$ ipython --no-banner

In [1]: import numpy as np

In [2]: import numpy.linalg as la

In [3]: np.set_printoptions(precision=1, suppress=True, linewidth=160)

In [4]: tidy = lambda a: np.round(a, 1) + 0

In [5]: data = np.loadtxt("m.csv", delimiter=",")

In [6]: data
Out[6]: 
array([[  2. ,  -0.8,  -0.1,   0.9,  -2.2,   3.2,  -0.9],
       [  0.6,  -0.4,  -0.3,   0.7,  -0.1,   1.3,  -0.4],
       [  6.9,  -2.5,  -0.1,   4.7,  -7.3,  11.9,  -2.5],
       [  1.7,  -0.7,  -0.2,   1.4,  -1.6,   3. ,  -0.9],
       [ -0.6,   0.4,   0.3,  -0.3,   1.2,  -1.5,   0.1],
       [  1.1,   0.2,  -0.4,   0.9,  -0.5,   1.3,  -0.1],
       [ -3.4,   0.7,   0.2,  -2.3,   3.6,  -5.6,   1.1],
       [  0.1,  -0.4,   0.1,   0.2,  -0.6,   0.9,  -0.3],
       [  1.5,  -0.9,   0.3,   1.2,  -0.9,   2.1,   0. ],
       [  4.5,  -1.3,  -0.4,   4. ,  -5. ,   8.7,  -1.2],
       [ -0.6,   0.4,  -0.3,  -0.5,   0.8,  -1. ,   0.2],
       [  1.2,  -0.5,  -0.2,   0.4,  -1.3,   2. ,  -0.2],
       [  7.5,  -1.6,  -0.1,   4.9,  -7.3,  12.2,  -2.7],
       [  2.8,  -1.2,   0. ,   1.7,  -2.9,   5.4,  -1.3],
       [ -2.6,   0.4,  -0.3,  -1.2,   2.2,  -4.1,   0.6],
       [ -1.3,   0.3,   0.2,  -1.4,   1.5,  -1.6,   0.9],
       [ -2.8,   0.8,   0.4,  -1.2,   2.8,  -4.4,   1.2],
       [ -2.6,   1.1,  -0.3,  -2.3,   2.6,  -4.7,   0.8],
       [  1.8,  -1.2,  -0.2,   0.9,  -1.8,   2.7,  -0.5],
       [  2.8,  -1.3,   0.2,   2. ,  -3. ,   5.1,  -1. ],
       [  0.2,   0.4,   0.2,   0.1,  -0.6,   0.5,  -0.2],
       [  2.7,  -0.5,  -0.5,   1.2,  -1.3,   3.4,  -0.3],
       [  0.7,  -0.4,   0.2,   0.4,  -0.8,   0.7,  -0.2],
       [ -2.3,   0.5,   0. ,  -1.7,   1.9,  -3.8,   0.8],
       [ -0.8,   0.5,  -0.3,  -0.4,   0.5,  -0.8,   0.1],
       [ -1.8,  -0.1,   0. ,  -1.4,   1.2,  -2.8,   1.1],
       [ -5.5,   1.7,   0. ,  -4.1,   6.4, -10.1,   2.2],
       [ -0.2,  -0.1,   0.3,   0. ,   0. ,  -0.4,   0.3],
       [ -2.6,   0.7,   0. ,  -1.2,   2.8,  -3.9,   1.2],
       [ -2.1,   1.1,  -0.2,  -1.8,   2.5,  -3.6,   0.5],
       [  3.4,  -0.8,  -0.1,   1.8,  -3.5,   5.7,  -1. ]])

In [7]: Xc = data - data.mean(axis=0)

In [8]: Uu, sigma, Vh = la.svd(Xc, full_matrices=False)

In [9]: la.matrix_rank(Xc)
Out[9]: np.int64(7)

In [10]: tidy((sigma ** 2).sum() ** 2 / (sigma ** 4).sum())
Out[10]: np.float64(1.0)

In [11]: tidy(Vh[0] * np.sign(Vh[0, np.abs(Vh[0]).argmax()]))
Out[11]: array([ 0.4, -0.1,  0. ,  0.3, -0.4,  0.7, -0.1])

In [12]: np.abs(Uu[:, 0]).argmax()
Out[12]: np.int64(12)

In [13]: tidy(sigma)
Out[13]: array([37.9,  2. ,  1.9,  1.6,  1.3,  1.2,  1.1])

In [14]: np.searchsorted(np.cumsum(sigma ** 2) / (sigma ** 2).sum(), 0.9) + 1
Out[14]: np.int64(1)

In [15]: O, evecs = la.qr(data[:, :6])[0], la.qr(data[:, 6:])[0]

In [16]: sigma = la.svd(O.T @ evecs, compute_uv=False)

In [17]: (sigma > 0.9).sum()
Out[17]: np.int64(1)

In [18]: tidy(np.degrees(np.arccos(sigma.clip(0, 1))))
Out[18]: array([13.6])

In [19]: gram = np.cov(data, rowvar=False)

In [20]: np.median(data, axis=0)
Out[20]: array([ 0.2, -0.1, -0.1,  0.2, -0.5,  0.7, -0.1])

In [21]: gram.shape
Out[21]: (7, 7)

In [22]: tidy(np.polyfit(data[:, 6], data[:, 5], 1))
Out[22]: array([-4.5,  0.3])

In [23]: np.argwhere(np.triu(np.abs(np.corrcoef(data.T)) > 0.8, 1))
Out[23]: 
array([[0, 1],
       [0, 3],
       [0, 4],
       [0, 5],
       [0, 6],
       [1, 3],
       [1, 4],
       [1, 5],
       [1, 6],
       [3, 4],
       [3, 5],
       [3, 6],
       [4, 5],
       [4, 6],
       [5, 6]])

In [24]: tidy(la.eigvalsh(gram)[::-1])
Out[24]: array([47.8,  0.1,  0.1,  0.1,  0.1,  0. ,  0. ])

In [25]: tidy(np.corrcoef(data[:, 6], data[:, 5])[0, 1])
Out[25]: np.float64(-1.0)

In [26]: tidy(data.std(axis=0))
Out[26]: array([2.9, 0.9, 0.2, 2. , 3. , 4.9, 1. ])
